$ ipython --no-banner

In [1]: import numpy as np

In [2]: from numpy import linalg as LA

In [3]: np.set_printoptions(suppress=True, linewidth=140)

In [4]: E = np.abs(np.array([[0, 2, 0], [3, 1, 1], [2, 2, 0]])) + np.eye(3)

In [5]: E = E / E.sum(axis=1, keepdims=True)

In [6]: E.round(4)
Out[6]: 
array([[0.3333, 0.6667, 0.    ],
       [0.5   , 0.3333, 0.1667],
       [0.4   , 0.4   , 0.2   ]])

In [7]: # a transition matrix

In [8]: P = np.triu(np.array([[1, 0, 1], [2, 0, 1], [0, 0, 0]]), 1) + np.eye(3)

In [9]: other = P @ E @ LA.inv(P)

In [10]: LA.matrix_rank(other)
Out[10]: np.int64(3)

In [11]: np.round(LA.det(other), 4)
Out[11]: np.float64(-0.0222)

In [12]: np.round(P @ E - E @ P, 4)
Out[12]: 
array([[ 0.4   ,  0.4   , -0.8   ],
       [ 0.4   ,  0.4   , -0.6333],
       [ 0.    ,  0.    , -0.8   ]])

In [13]: other.round(4)
Out[13]: 
array([[ 0.7333,  1.0667, -1.6   ],
       [ 0.9   ,  0.7333, -1.2667],
       [ 0.4   ,  0.4   , -0.6   ]])

In [14]: other = LA.inv(E)

In [15]: round(LA.cond(E), 4)
Out[15]: np.float64(16.0049)

In [16]: np.round(LA.det(E) * LA.det(other), 4)
Out[16]: np.float64(1.0)

In [17]: round(float(LA.slogdet(E)[0]), 4)
Out[17]: -1.0

In [18]: np.round(E @ other, 4) + 0
Out[18]: 
array([[1., 0., 0.],
       [0., 1., 0.],
       [0., 0., 1.]])

In [19]: np.round(LA.det(E) * other, 4) + 0
Out[19]: 
array([[ 0.    , -0.1333,  0.1111],
       [-0.0333,  0.0667, -0.0556],
       [ 0.0667,  0.1333, -0.2222]])

In [20]: (np.abs(other) > 1e-9).astype(int)
Out[20]: 
array([[0, 1, 1],
       [1, 1, 1],
       [1, 1, 1]])

In [21]: other.round(4) + 0
Out[21]: 
array([[ 0. ,  6. , -5. ],
       [ 1.5, -3. ,  2.5],
       [-3. , -6. , 10. ]])

In [22]: ev, evecs = LA.eig(E)

In [23]: np.round(E @ evecs[:, 0] - ev[0] * evecs[:, 0], 4) + 0
Out[23]: array([0., 0., 0.])

In [24]: ev.round(4)
Out[24]: array([ 1.    , -0.23  ,  0.0966])

In [25]: np.round(np.sort(LA.eigvals(E @ E)), 4)
Out[25]: array([0.0093, 0.0529, 1.    ])

In [26]: T = np.stack([E, 5 * E, E[::-1]])

In [27]: T.shape
Out[27]: (3, 3, 3)

In [28]: other = np.array([[-1, 3], [3, -1], [-2, -3]])

In [29]: np.round(other.T @ E.T, 4)
Out[29]: 
array([[1.6667, 0.1667, 0.4   ],
       [0.3333, 0.6667, 0.2   ]])

In [30]: LA.matrix_rank(np.vstack([E, other.T]))
Out[30]: np.int64(3)

In [31]: K = np.loadtxt("test11.csv", delimiter=",")

In [32]: K
Out[32]: 
array([[ 1.7219, -1.8297,  1.0794, -0.0206],
       [-1.8297,  0.1655,  1.5485,  0.6226],
       [ 1.0794,  1.5485,  2.0883,  0.0078],
       [-0.0206,  0.6226,  0.0078,  1.0244]])

In [33]: ev, evecs = LA.eigh(K)

In [34]: x0 = np.array([1, 0, 2, 2])

In [35]: np.round(evecs * np.maximum(ev, 0) @ evecs.T, 4)
Out[35]: 
array([[ 2.2007, -1.0932,  0.6743, -0.1679],
       [-1.0932,  1.2986,  0.9253,  0.396 ],
       [ 0.6743,  0.9253,  2.4311,  0.1325],
       [-0.1679,  0.396 ,  0.1325,  1.0697]])

In [36]: np.round(x0 @ K @ x0 / (x0 @ x0), 4), round(ev[0], 4), np.round(ev[-1], 4)
Out[36]: (np.float64(2.0523), np.float64(-2.0), np.float64(3.0001))

In [37]: P = np.triu(np.array([[0, 1, 0, 0], [0, 1, 0, 2], [1, 0, 1, 2], [1, 2, 2, 0]]), 1) + np.eye(4)

In [38]: other = P @ K @ LA.inv(P)

In [39]: np.round(LA.det(other), 4)
Out[39]: np.float64(-18.0012)

In [40]: LA.matrix_rank(other)
Out[40]: np.int64(4)

In [41]: np.trace(other), np.trace(K)
Out[41]: (np.float64(5.0001), np.float64(5.0001))

In [42]: np.round(np.poly(other), 4)
Out[42]: array([  1.    ,  -5.0001,   1.0003,  21.0005, -18.0012])

In [43]: M = np.loadtxt("block1.csv", delimiter=",")

In [44]: M
Out[44]: 
array([[ 2.4579,  9.146 , -5.5423],
       [ 0.7525,  5.7087, -2.8457],
       [ 0.1911,  4.4528, -1.9594],
       [ 0.1648,  4.3914, -1.9178],
       [-0.2791,  3.3038, -1.2127],
       [-0.3025,  3.2431, -1.1753],
       [-0.8466,  1.6326, -0.2811],
       [-0.9424,  1.2625, -0.1102],
       [-1.0433,  0.7583,  0.0917],
       [-1.0794,  0.4593,  0.189 ],
       [-1.0284, -0.1725,  0.296 ],
       [ 0.272 ,  0.3097,  0.0429],
       [ 0.505 ,  0.6417,  0.1725],
       [ 0.5106,  0.6505,  0.177 ],
       [ 0.9314,  1.5321,  0.9298],
       [ 1.0171,  2.9456,  3.8222],
       [ 0.5609,  3.6597,  6.9562],
       [ 0.1231,  3.945 ,  9.1052],
       [-0.8678,  4.2203, 13.2037],
       [-1.0676,  4.2428, 13.9635],
       [-2.6533,  4.2111, 19.5815]])

In [45]: d = LA.norm(M[:, None] - M[None], axis=-1)

In [46]: d[:5, :5].round(4)
Out[46]: 
array([[0.    , 4.6899, 6.3247, 6.4032, 7.7697],
       [4.6899, 0.    , 1.6365, 1.7151, 3.0845],
       [6.3247, 1.6365, 0.    , 0.0787, 1.4487],
       [6.4032, 1.7151, 0.0787, 0.    , 1.3701],
       [7.7697, 3.0845, 1.4487, 1.3701, 0.    ]])

In [47]: d.mean(axis=1).argmax()
Out[47]: np.int64(20)

In [48]: (d + 1e9 * np.eye(21)).round(6).argmin(axis=1)
Out[48]: array([ 1,  2,  3,  2,  5,  4,  7,  6,  9,  8,  9, 12, 13, 12, 13, 14, 17, 16, 19, 18, 19])

In [49]: np.flatnonzero(d[20] < d.mean() / 2)
Out[49]: array([20])

In [50]: d[20].round(6).argsort(kind="stable")[:4]
Out[50]: array([20, 19, 18, 17])

In [51]: LA.matrix_rank(d ** 2)
Out[51]: np.int64(5)

In [52]: cen = M - M.mean(axis=0)

In [53]: evecs = LA.svd(cen)[2][:2]

In [54]: other = cen - cen @ evecs.T @ evecs

In [55]: np.round(LA.norm(other) / LA.norm(cen), 4)
Out[55]: np.float64(0.1069)

In [56]: np.round((cen @ evecs.T).std(axis=0), 4)
Out[56]: array([6.2529, 2.2456])

In [57]: np.round(np.cov(cen @ evecs.T, rowvar=False), 4) + 0
Out[57]: 
array([[41.054,  0.   ],
       [ 0.   ,  5.295]])

In [58]: np.round(np.diag(evecs.T @ evecs), 4)
Out[58]: array([0.0615, 0.9487, 0.9898])

In [59]: np.round(other.std(axis=0), 4)
Out[59]: array([0.6922, 0.1619, 0.0721])

In [60]: z = M[:, 0] > np.median(M[:, 0])

In [61]: u = M[z].mean(axis=0) - M[~z].mean(axis=0)

In [62]: z.astype(int)
Out[62]: array([1, 1, 1, 1, 0, 0, 0, 0, 0, 0, 0, 1, 1, 1, 1, 1, 1, 0, 0, 0, 0])

In [63]: G = K.T @ K

In [64]: np.round(LA.svd(K, compute_uv=False) ** 2, 4)
Out[64]: array([9.0006, 8.9998, 4.    , 1.0001])

In [65]: np.round(LA.eigvalsh(G)[::-1], 4)
Out[65]: array([9.0006, 8.9998, 4.    , 1.0001])

In [66]: np.round(np.diag(G), 4)
Out[66]: array([7.4783, 6.1607, 7.924 , 1.4375])

In [67]: G.round(4)
Out[67]: 
array([[ 7.4783, -1.7948,  1.2793, -1.1873],
       [-1.7948,  6.1607,  1.5199,  0.7906],
       [ 1.2793,  1.5199,  7.924 ,  0.9661],
       [-1.1873,  0.7906,  0.9661,  1.4375]])

In [68]: np.allclose(G, G.T)
Out[68]: True

In [69]: LA.matrix_rank(G)
Out[69]: np.int64(4)

In [70]: ev, evecs = LA.eigh(G)

In [71]: np.round(LA.eigvalsh(G + -3 * np.eye(4)), 4)
Out[71]: array([-1.9999,  1.    ,  5.9998,  6.0006])

In [72]: (ev > 1e-8).sum(), (ev < -1e-8).sum()
Out[72]: (np.int64(4), np.int64(0))

In [73]: np.round(evecs.T @ G @ evecs, 4) + 0
Out[73]: 
array([[1.0001, 0.    , 0.    , 0.    ],
       [0.    , 4.    , 0.    , 0.    ],
       [0.    , 0.    , 8.9998, 0.    ],
       [0.    , 0.    , 0.    , 9.0006]])

In [74]: np.round(evecs.T @ evecs, 4) + 0
Out[74]: 
array([[1., 0., 0., 0.],
       [0., 1., 0., 0.],
       [0., 0., 1., 0.],
       [0., 0., 0., 1.]])

In [75]: mat = np.array([[1, 1, 1, 1, 1, 1, 1, 1],
    ...:     [1, -1, -1, 1, 1, -1, -1, 1],
    ...:     [1, -1, 1, -1, -1, 1, -1, 1]])

In [76]: other = mat / np.sqrt((mat ** 2).mean(axis=1, keepdims=True))

In [77]: np.round(LA.norm(other, axis=1), 4)
Out[77]: array([2.8284, 2.8284, 2.8284])

In [78]: mat - mat.mean(axis=1, keepdims=True)
Out[78]: 
array([[ 0.,  0.,  0.,  0.,  0.,  0.,  0.,  0.],
       [ 1., -1., -1.,  1.,  1., -1., -1.,  1.],
       [ 1., -1.,  1., -1., -1.,  1., -1.,  1.]])

In [79]: def softmax(z):
    ...:     e = np.exp(z - z.max(axis=-1, keepdims=True))
    ...:     return e / e.sum(axis=-1, keepdims=True)
    ...: 

In [80]: np.round(softmax(mat).sum(axis=1), 4)
Out[80]: array([1., 1., 1.])

In [81]: softmax(mat[0])
Out[81]: array([0.125, 0.125, 0.125, 0.125, 0.125, 0.125, 0.125, 0.125])

In [82]: softmax(10 * mat[0])
Out[82]: array([0.125, 0.125, 0.125, 0.125, 0.125, 0.125, 0.125, 0.125])

In [83]: scores = mat @ mat.T / np.sqrt(8)

In [84]: np.round(softmax(scores), 4)
Out[84]: 
array([[0.8943, 0.0529, 0.0529],
       [0.0529, 0.8943, 0.0529],
       [0.0529, 0.0529, 0.8943]])

In [85]: np.round(softmax(scores + np.triu(np.full(scores.shape, -np.inf), 1)), 4)
Out[85]: 
array([[1.    , 0.    , 0.    ],
       [0.0558, 0.9442, 0.    ],
       [0.0529, 0.0529, 0.8943]])

In [86]: softmax(scores).round(6).argmax(axis=1)
Out[86]: array([0, 1, 2])

In [87]: np.round(softmax(scores)[0] @ mat, 4)
Out[87]: array([1.    , 0.7886, 0.8943, 0.8943, 0.8943, 0.8943, 0.7886, 1.    ])

In [88]: x0 = np.array([2, 8, 6, 0, 4, 6, 8, 8])

In [89]: a = np.maximum(mat @ x0, 0)

In [90]: np.flatnonzero(a > 1e-9)
Out[90]: array([0, 2])

In [91]: np.round(np.tanh(mat @ x0), 4)
Out[91]: array([ 1.   , -1.   ,  0.964])

In [92]: mat.T @ a
Out[92]: array([44, 40, 44, 40, 40, 44, 40, 44])

In [93]: A = np.array([[-1, 0, 0, 0], [1, -2, 0, 0], [-1, 1, 1, 0], [1, -2, 2, 1]])

In [94]: A
Out[94]: 
array([[-1,  0,  0,  0],
       [ 1, -2,  0,  0],
       [-1,  1,  1,  0],
       [ 1, -2,  2,  1]])

In [95]: # triangular

In [96]: T = np.stack([A, -2 * A, A[::-1]])

In [97]: np.einsum("bij,cij->bc", T, T)
Out[97]: 
array([[ 19, -38,  -8],
       [-38,  76,  16],
       [ -8,  16,  19]])

In [98]: np.round(LA.norm(T, axis=(1, 2)), 4)
Out[98]: array([4.3589, 8.7178, 4.3589])

In [99]: np.round(LA.det(T), 4)
Out[99]: array([ 2., 32.,  2.])

In [100]: (T @ A.T).shape
Out[100]: (3, 4, 4)

In [101]: Z = 5 * np.array([[1.3, -2.1, -0.6, 0.2],
     ...:     [-1.5, -1.8, -1.1, 0.9],
     ...:     [-1.1, -0.4, -0.4, -1.8]])

In [102]: rng = np.random.default_rng(645690)

In [103]: z = rng.integers(0, 3, 24)

In [104]: F = Z[z] + rng.normal(size=(24, 4))

In [105]: F.round(4)
Out[105]: 
array([[  8.1998, -12.3631,  -3.8672,   0.8967],
       [  5.3651, -11.391 ,  -2.3864,   1.305 ],
       [ -5.2797,  -9.8591,  -5.3668,   2.7667],
       [  6.2117,  -9.3489,  -2.3138,   0.9203],
       [ -6.4213, -11.0645,  -6.4055,   5.0824],
       [  6.1993, -11.7833,  -2.5804,  -0.0062],
       [  8.2251, -11.3845,  -3.4938,   2.3658],
       [ -5.3371,  -2.1893,  -3.066 ,  -8.0617],
       [  6.2159,  -9.3869,  -1.6019,   0.6983],
       [ -5.6105,  -2.9027,  -1.1407,  -9.484 ],
       [ -5.6095,  -0.8221,  -2.2822,  -8.6878],
       [ -7.8858,  -9.4307,  -4.6029,   5.9538],
       [ -4.8126,  -1.7758,  -2.652 , -10.213 ],
       [ -5.1197,  -1.6001,  -1.8176,  -9.7243],
       [ -5.0252,  -2.3204,  -1.7833,  -8.9478],
       [ -5.4456,  -8.7113,  -5.5756,   5.0628],
       [  7.5226, -10.0137,  -3.5417,   2.6643],
       [ -5.9138,  -2.871 ,  -3.5147,  -8.7159],
       [  5.807 , -10.289 ,  -3.9472,   0.0043],
       [  6.4285,  -9.6422,  -3.5249,  -0.3456],
       [ -7.5319,  -1.8052,  -1.1229,  -7.7061],
       [ -5.4969,  -3.6565,  -1.9914,  -8.564 ],
       [  6.2837, -11.3285,  -3.2969,   2.3228],
       [ -8.0327,  -8.1933,  -4.1241,   3.3868]])

In [106]: other = np.c_[F[:, :1] @ np.array([[2]]), np.array([-2, 1, -2, 2, 1, -2, 1, 1, 0, -1, -2, 1, 2, 0, -1, -2, 0, -2, 0, -2, 2, 2, 0, -1])]

In [107]: other.round(4)
Out[107]: 
array([[ 16.3995,  -2.    ],
       [ 10.7302,   1.    ],
       [-10.5594,  -2.    ],
       [ 12.4234,   2.    ],
       [-12.8426,   1.    ],
       [ 12.3985,  -2.    ],
       [ 16.4501,   1.    ],
       [-10.6742,   1.    ],
       [ 12.4318,   0.    ],
       [-11.221 ,  -1.    ],
       [-11.219 ,  -2.    ],
       [-15.7716,   1.    ],
       [ -9.6252,   2.    ],
       [-10.2393,   0.    ],
       [-10.0504,  -1.    ],
       [-10.8912,  -2.    ],
       [ 15.0452,   0.    ],
       [-11.8277,  -2.    ],
       [ 11.6139,   0.    ],
       [ 12.8571,  -2.    ],
       [-15.0639,   2.    ],
       [-10.9939,   2.    ],
       [ 12.5673,   0.    ],
       [-16.0655,  -1.    ]])

In [108]: np.round(LA.lstsq(F, other[:, 0])[0], 4) + 0
Out[108]: array([2., 0., 0., 0.])

In [109]: np.round(LA.norm(other - F @ LA.lstsq(F, other)[0], axis=0), 4) + 0
Out[109]: array([0.    , 6.9104])

In [110]: LA.matrix_rank(other)
Out[110]: np.int64(2)

In [111]: LA.matrix_rank(np.c_[F, other])
Out[111]: np.int64(5)

In [112]: x0 = np.array([5, 5, 3, -1])

In [113]: target = F @ x0

In [114]: np.round(LA.lstsq(F, target)[0], 4)
Out[114]: array([ 5.,  5.,  3., -1.])

In [115]: np.round(LA.solve(F.T @ F, F.T @ target), 4)
Out[115]: array([ 5.,  5.,  3., -1.])

In [116]: target = target + 0.3 * rng.normal(size=24)

In [117]: target.round(4)
Out[117]: 
array([ -32.7944,  -38.8649,  -94.5667,  -23.6378, -111.8972,  -35.4901,  -28.4482,  -38.6191,  -21.0957,  -36.5405,  -30.5771, -106.1063,
        -30.5513,  -29.5868,  -33.1231,  -91.8522,  -26.1909,  -46.1654,  -34.8308,  -26.8646,  -42.3787,  -43.066 ,  -37.3086,  -96.8485])

In [118]: c, *_ = LA.lstsq(F, target)

In [119]: c.round()
Out[119]: array([ 5.,  5.,  3., -1.])

In [120]: J = np.loadtxt("w.csv", delimiter=",")

In [121]: J
Out[121]: 
array([[0., 1., 1.],
       [1., 0., 1.],
       [1., 1., 0.]])

In [122]: # equal to its transpose

In [123]: ev, evecs = LA.eigh(J)

In [124]: x0 = np.array([3, 5, 4])

In [125]: np.round(evecs * np.maximum(ev, 0) @ evecs.T, 4)
Out[125]: 
array([[0.6667, 0.6667, 0.6667],
       [0.6667, 0.6667, 0.6667],
       [0.6667, 0.6667, 0.6667]])

In [126]: x0 @ J @ x0
Out[126]: np.float64(94.0)

In [127]: np.round(LA.eigvalsh(J[1:, 1:]), 4)
Out[127]: array([-1.,  1.])

In [128]: np.round(evecs * np.abs(ev) @ evecs.T, 4)
Out[128]: 
array([[1.3333, 0.3333, 0.3333],
       [0.3333, 1.3333, 0.3333],
       [0.3333, 0.3333, 1.3333]])

In [129]: u = np.array([4, 4, -1])

In [130]: np.correlate(J[2], J[0], "full")
Out[130]: array([1., 2., 1., 0., 0.])

In [131]: np.polyval(u, J[2])
Out[131]: array([ 7.,  7., -1.])

In [132]: np.convolve(J[2], u)
Out[132]: array([ 4.,  8.,  3., -1.,  0.])
